$ python3 -q
>>> import numpy as np
>>> from numpy import linalg as LA
>>> np.set_printoptions(precision=2, suppress=True, linewidth=120)
>>> tidy = lambda a: np.round(a, 2) + 0
>>> J = np.loadtxt("mat.csv", delimiter=",")
>>> J
array([[ -1.3 ,  -0.77,  -4.71],
       [ -7.29,  -3.55, -20.82],
       [ -4.09,  -1.93, -11.25],
       [ -3.25,  -1.48,  -9.11],
       [ -3.21,  -1.64,  -9.11],
       [ -3.06,  -1.6 ,  -9.29],
       [ -4.85,  -2.38, -13.84],
       [ -3.35,  -1.67,  -9.21],
       [ -3.22,  -1.61,  -9.24],
       [ -6.63,  -3.31, -18.46],
       [ -3.19,  -1.44,  -9.18],
       [ -5.56,  -2.78, -15.91],
       [ -6.94,  -3.53, -20.69],
       [ -5.67,  -2.65, -16.14],
       [ -4.62,  -2.28, -13.94],
       [ -7.18,  -3.52, -20.61],
       [  0.05,   0.12,  -0.09],
       [ -3.14,  -1.55,  -9.28],
       [  0.14,  -0.03,   0.11],
       [ -0.81,  -0.5 ,  -2.25],
       [ -5.59,  -2.95, -16.23],
       [ -4.68,  -2.4 , -13.82],
       [ -3.07,  -1.78,  -9.22],
       [ -7.23,  -3.71, -20.7 ],
       [ -0.83,  -0.4 ,  -2.35]])
>>> Uu, sigma, VT = LA.svd(J)
>>> tidy(sigma)
array([69.89,  0.63,  0.44])
>>> B = Uu[:, :1] @ np.diag(sigma[:1]) @ VT[:1]
>>> LA.matrix_rank(B)
np.int64(1)
>>> tidy(LA.norm(J - B) / LA.norm(J))
np.float64(0.01)
>>> Xc = J - J.mean(axis=0)
>>> Uu, sigma, VT = LA.svd(Xc, full_matrices=False)
>>> tidy(np.abs(VT[-1]))
array([0.23, 0.97, 0.09])
>>> np.abs(Uu[:, 0]).argmax()
np.int64(18)
>>> tidy(VT[0] * np.sign(VT[0, np.abs(VT[0]).argmax()]))
array([0.33, 0.16, 0.93])
>>> Xc = J - J.mean(axis=0)
>>> vecs = LA.svd(Xc)[2][:1]
>>> B = Xc - Xc @ vecs.T @ vecs
>>> tidy(np.diag(vecs.T @ vecs))
array([0.11, 0.03, 0.87])
>>> LA.norm(B, axis=1).round(6).argmax()
np.int64(0)
>>> tidy(np.cov(Xc @ vecs.T, rowvar=False))
np.float64(47.59)
>>> tidy(LA.norm(B) / LA.norm(Xc))
np.float64(0.02)
>>> u, r1 = J[0], J[21]
>>> tidy(u @ u)
np.float64(24.47)
>>> tidy(u @ r1)
np.float64(73.02)
>>> p = (u @ r1) / (u @ u) * u
>>> tidy(np.outer(u, r1))
array([[ 6.08,  3.12, 17.97],
       [ 3.6 ,  1.85, 10.64],
       [22.04, 11.3 , 65.09]])
>>> LA.matrix_rank(np.outer(u, r1))
np.int64(1)
>>> tidy(p)
array([ -3.88,  -2.3 , -14.06])
>>> W0 = np.loadtxt("arr.csv", delimiter=",")
>>> tidy(W0)
array([[ 2.71,  3.2 ,  2.72],
       [-1.04,  2.07,  4.43],
       [-3.94, -0.45,  3.04],
       [-2.95, -3.19, -2.47],
       [ 0.99,  2.94,  3.93],
       [ 1.55, -1.76, -4.41],
       [-4.48, -1.97,  1.02],
       [ 0.74,  2.86,  4.03],
       [ 2.02, -1.44, -4.34],
       [ 4.26,  1.  , -2.42],
       [-1.84, -3.13, -3.44],
       [ 0.27,  2.69,  4.2 ],
       [ 2.31,  3.19,  3.08],
       [-0.65, -2.83, -4.07],
       [ 4.04,  0.6 , -2.88],
       [ 2.14,  3.17,  3.22],
       [-0.99, -2.94, -3.92],
       [-4.3 , -2.55, -0.1 ],
       [ 3.06, -0.58, -3.91],
       [-4.33, -2.5 ,  0.  ]])
>>> Uu, sigma, VT = LA.svd(W0)
>>> vecs = VT[:(sigma > 1e-8).sum()]
>>> rng = np.random.default_rng(924)
>>> vec = W0[0] + 2 * W0[12] + rng.integers(2) * np.eye(3)[0]
>>> tidy(vec)
array([8.32, 9.59, 8.88])
>>> tidy(vecs.T @ vecs)
array([[ 0.8 ,  0.34, -0.21],
       [ 0.34,  0.41,  0.35],
       [-0.21,  0.35,  0.79]])
>>> tidy(LA.norm(vec - vecs.T @ vecs @ vec))
np.float64(0.44)
>>> vec = np.array([-1, -3, 3])
>>> np.sign((W0 @ vec).round(6))
array([-1.,  1.,  1.,  1.,  1., -1.,  1.,  1., -1., -1.,  1.,  1., -1., -1., -1., -1., -1.,  1., -1.,  1.])
>>> (W0 @ vec).argmax()
np.int64(2)
>>> K = np.load("block18.npy")
>>> K
array([[ 1, -1],
       [ 1,  0],
       [ 1,  1],
       [ 1,  2]])
>>> vec = np.array([0, 0])
>>> rhs = K @ vec
>>> tidy(LA.solve(K.T @ K, K.T @ rhs))
array([0., 0.])
>>> rhs
array([0, 0, 0, 0])
>>> rhs = rhs + 0.02 * rng.normal(size=4)
>>> tidy(rhs)
array([0.02, 0.  , 0.01, 0.  ])
>>> b, *_ = LA.lstsq(K, rhs)
>>> tidy(b)
array([ 0.01, -0.01])
>>> b.round()
array([ 0., -0.])
>>> P = K @ LA.solve(K.T @ K, K.T)
>>> tidy((np.eye(4) - P) @ K)
array([[0., 0.],
       [0., 0.],
       [0., 0.],
       [0., 0.]])
>>> np.trace(P)
np.float64(2.0)
>>> B = np.c_[K[:, :1] @ np.array([[3]]), np.array([8, 5, 8, 8])]
>>> B
array([[3, 8],
       [3, 5],
       [3, 8],
       [3, 8]])
>>> tidy(LA.norm(B - K @ LA.lstsq(K, B)[0], axis=0))
array([0.  , 2.51])
>>> tidy(LA.lstsq(K, B[:, 0])[0])
array([3., 0.])
>>> tidy(LA.norm(LA.qr(K)[0].T @ B, axis=0) ** 2 / ((B ** 2).sum(axis=0) + 1e-12))
array([1.  , 0.97])
>>> M = np.load("data.npy")
>>> M
array([[5., 1., 0., 0.],
       [0., 5., 1., 0.],
       [0., 0., 5., 1.],
       [0., 0., 0., 5.]])
>>> Uu, sigma, VT = LA.svd(M, full_matrices=False)
>>> tidy(np.sqrt((sigma ** 2).sum())), tidy(LA.norm(M))
(np.float64(10.15), np.float64(10.15))
>>> tidy(sigma)
array([5.83, 5.36, 4.75, 4.21])
>>> tidy(sigma / sigma[0])
array([1.  , 0.92, 0.81, 0.72])
>>> tidy(Uu.T @ M @ VT.T)
array([[5.83, 0.  , 0.  , 0.  ],
       [0.  , 5.36, 0.  , 0.  ],
       [0.  , 0.  , 4.75, 0.  ],
       [0.  , 0.  , 0.  , 4.21]])
